In [1]: import numpy as np

In [2]: np.set_printoptions(precision=2, suppress=True, linewidth=160, floatmode="fixed")

In [3]: K = np.loadtxt("a.csv", delimiter=",")

In [4]: print(K)
[[-0.95  0.01 -0.23]
 [-0.97  1.61  2.08]
 [ 0.35 -1.17 -1.51]
 [ 0.85 -2.65 -3.24]
 [ 0.93 -2.72 -3.15]
 [-0.68 -1.48 -1.95]
 [-0.41  1.23  1.48]
 [-0.38  1.23  1.54]
 [ 0.85 -2.46 -3.13]
 [ 0.75 -2.65 -3.28]
 [-0.86  0.84  0.74]
 [-0.49 -0.53 -0.61]
 [-0.29  0.30  0.30]
 [ 1.01  0.88  1.55]
 [ 0.40 -0.50 -0.27]
 [-1.13  0.85  0.74]
 [ 0.21  1.72  2.59]
 [ 0.30 -1.11 -1.60]
 [ 0.24 -2.23 -2.93]
 [-0.89  0.74  0.96]
 [ 0.60  0.46  0.79]
 [-0.86  1.79  2.01]
 [ 0.56  1.19  1.81]
 [-0.92  0.78  0.72]
 [ 0.84  0.60  0.85]
 [-0.67  1.64  2.06]
 [-1.19 -0.05 -0.38]]

In [5]: hat = K @ np.linalg.solve(K.T @ K, K.T)

In [6]: print(np.allclose(hat @ hat, hat))
True

In [7]: print(hat @ K[:, 0])
[-0.95 -0.97  0.35  0.85  0.93 -0.68 -0.41 -0.38  0.85  0.75 -0.86 -0.49 -0.29  1.01  0.40 -1.13  0.21  0.30  0.24 -0.89  0.60 -0.86  0.56 -0.92  0.84 -0.67
 -1.19]

In [8]: print(np.round(np.trace(hat), 2))
3.0

In [9]: print(np.round(np.linalg.eigvalsh(hat), 2) + 0)
[0.00 0.00 0.00 0.00 0.00 0.00 0.00 0.00 0.00 0.00 0.00 0.00 0.00 0.00 0.00 0.00 0.00 0.00 0.00 0.00 0.00 0.00 0.00 0.00 1.00 1.00 1.00]

In [10]: Q, V = np.linalg.qr(K[:, :1])[0], np.linalg.qr(K[:, 1:])[0]

In [11]: sigma = np.linalg.svd(Q.T @ V, compute_uv=False)

In [12]: print((sigma > 0.9).sum())
0

In [13]: f = np.array([-2, -2])

In [14]: print(np.polyval(f, K[18]))
[-2.48  2.46  3.86]

In [15]: print(np.correlate(K[18], K[17], "full"))
[-0.38  3.30  7.24  2.58 -0.88]

In [16]: print(np.convolve(K[18], f))
[-0.48  3.98 10.32  5.86]

In [17]: print(np.cross(K[18, :3], K[17, :3]))
[ 0.32 -0.49  0.40]

In [18]: basis = K[[9, 11]].astype(float)

In [19]: for _ in range(3):
    ...:     idx = np.linalg.norm(K[:, None] - basis, axis=-1).argmin(axis=1)
    ...:     basis = np.array([K[idx == j].mean(axis=0) for j in range(2)])
    ...: 

In [20]: print(idx)
[1 1 0 0 0 0 1 1 0 0 1 1 1 1 1 1 1 0 0 1 1 1 1 1 1 1 1]

In [21]: print(basis[1] - basis[0])
[-0.79  2.84  3.58]

In [22]: print(np.bincount(idx))
[ 8 19]

In [23]: print(basis)
[[ 0.45 -2.06 -2.60]
 [-0.34  0.78  0.99]]

In [24]: M = np.cumsum(np.array([[3, 4, -3, 3, 0],
    ...:     [4, 1, -4, 1, 5],
    ...:     [2, -2, 4, -2, 5],
    ...:     [-2, -2, 4, -4, 4],
    ...:     [-5, -5, 5, 1, 0],
    ...:     [-2, 4, -4, -1, -5],
    ...:     [4, 3, -3, -1, 1],
    ...:     [-4, 5, 1, 5, 1],
    ...:     [2, -2, 1, 5, -3],
    ...:     [-2, 0, -3, 2, -2],
    ...:     [-1, -4, -3, 2, 3],
    ...:     [-1, -1, 4, -4, -1],
    ...:     [4, -3, 0, -4, -5],
    ...:     [3, 3, -5, -4, -2],
    ...:     [5, -3, 0, 2, 3],
    ...:     [-5, 1, 3, -2, 0],
    ...:     [4, 5, -2, 3, -2],
    ...:     [-3, 3, -2, 5, 2],
    ...:     [-3, -3, 2, -4, -2],
    ...:     [-1, 4, 5, -2, -1],
    ...:     [1, 0, -2, 4, -4],
    ...:     [-1, 2, -3, -3, -1],
    ...:     [5, 4, 4, 3, -4]]), axis=0)

In [25]: print(M)
[[ 3  4 -3  3  0]
 [ 7  5 -7  4  5]
 [ 9  3 -3  2 10]
 [ 7  1  1 -2 14]
 [ 2 -4  6 -1 14]
 [ 0  0  2 -2  9]
 [ 4  3 -1 -3 10]
 [ 0  8  0  2 11]
 [ 2  6  1  7  8]
 [ 0  6 -2  9  6]
 [-1  2 -5 11  9]
 [-2  1 -1  7  8]
 [ 2 -2 -1  3  3]
 [ 5  1 -6 -1  1]
 [10 -2 -6  1  4]
 [ 5 -1 -3 -1  4]
 [ 9  4 -5  2  2]
 [ 6  7 -7  7  4]
 [ 3  4 -5  3  2]
 [ 2  8  0  1  1]
 [ 3  8 -2  5 -3]
 [ 2 10 -5  2 -4]
 [ 7 14 -1  5 -8]]

In [26]: rng = np.random.default_rng(593166)

In [27]: idx = rng.permutation(5)

In [28]: M2 = M[:, idx] * rng.choice([-1, 1], 5)

In [29]: print(M2)
[[ -3   3   3   0  -4]
 [ -7   7   4   5  -5]
 [ -9   3   2  10  -3]
 [ -7  -1  -2  14  -1]
 [ -2  -6  -1  14   4]
 [  0  -2  -2   9   0]
 [ -4   1  -3  10  -3]
 [  0   0   2  11  -8]
 [ -2  -1   7   8  -6]
 [  0   2   9   6  -6]
 [  1   5  11   9  -2]
 [  2   1   7   8  -1]
 [ -2   1   3   3   2]
 [ -5   6  -1   1  -1]
 [-10   6   1   4   2]
 [ -5   3  -1   4   1]
 [ -9   5   2   2  -4]
 [ -6   7   7   4  -7]
 [ -3   5   3   2  -4]
 [ -2   0   1   1  -8]
 [ -3   2   5  -3  -8]
 [ -2   5   2  -4 -10]
 [ -7   1   5  -8 -14]]

In [30]: Uu, _, Vt = np.linalg.svd(M.T @ M2)

In [31]: print(np.round(Uu @ Vt, 2) + 0)
[[-1.00  0.00  0.00  0.00  0.00]
 [ 0.00  0.00  0.00  0.00 -1.00]
 [ 0.00 -1.00  0.00  0.00  0.00]
 [ 0.00  0.00  1.00  0.00  0.00]
 [ 0.00  0.00  0.00  1.00  0.00]]

In [32]: print(np.round(np.linalg.lstsq(M, M2)[0], 2) + 0)
[[-1.00  0.00  0.00  0.00  0.00]
 [ 0.00  0.00  0.00  0.00 -1.00]
 [ 0.00 -1.00  0.00  0.00  0.00]
 [ 0.00  0.00  1.00  0.00  0.00]
 [ 0.00  0.00  0.00  1.00  0.00]]

In [33]: mat = np.load("dump.npy")

In [34]: print(mat)
[[-1  0  0  0 -1  0]
 [ 0  2  2  0  0  2]
 [ 0  1 -2  0  0 -2]
 [ 0  0  0  2  0  0]
 [ 1  0  0  0 -1  0]
 [ 0 -1  1  0  0  2]]

In [35]: M2 = mat[0, 0] * mat[1:] - np.outer(mat[1:, 0], mat[0])

In [36]: print(M2)
[[ 0 -2 -2  0  0 -2]
 [ 0 -1  2  0  0  2]
 [ 0  0  0 -2  0  0]
 [ 0  0  0  0  2  0]
 [ 0  1 -1  0  0 -2]]

In [37]: print(mat[:, 0] / mat[0, 0])
[ 1.00 -0.00 -0.00 -0.00 -1.00 -0.00]
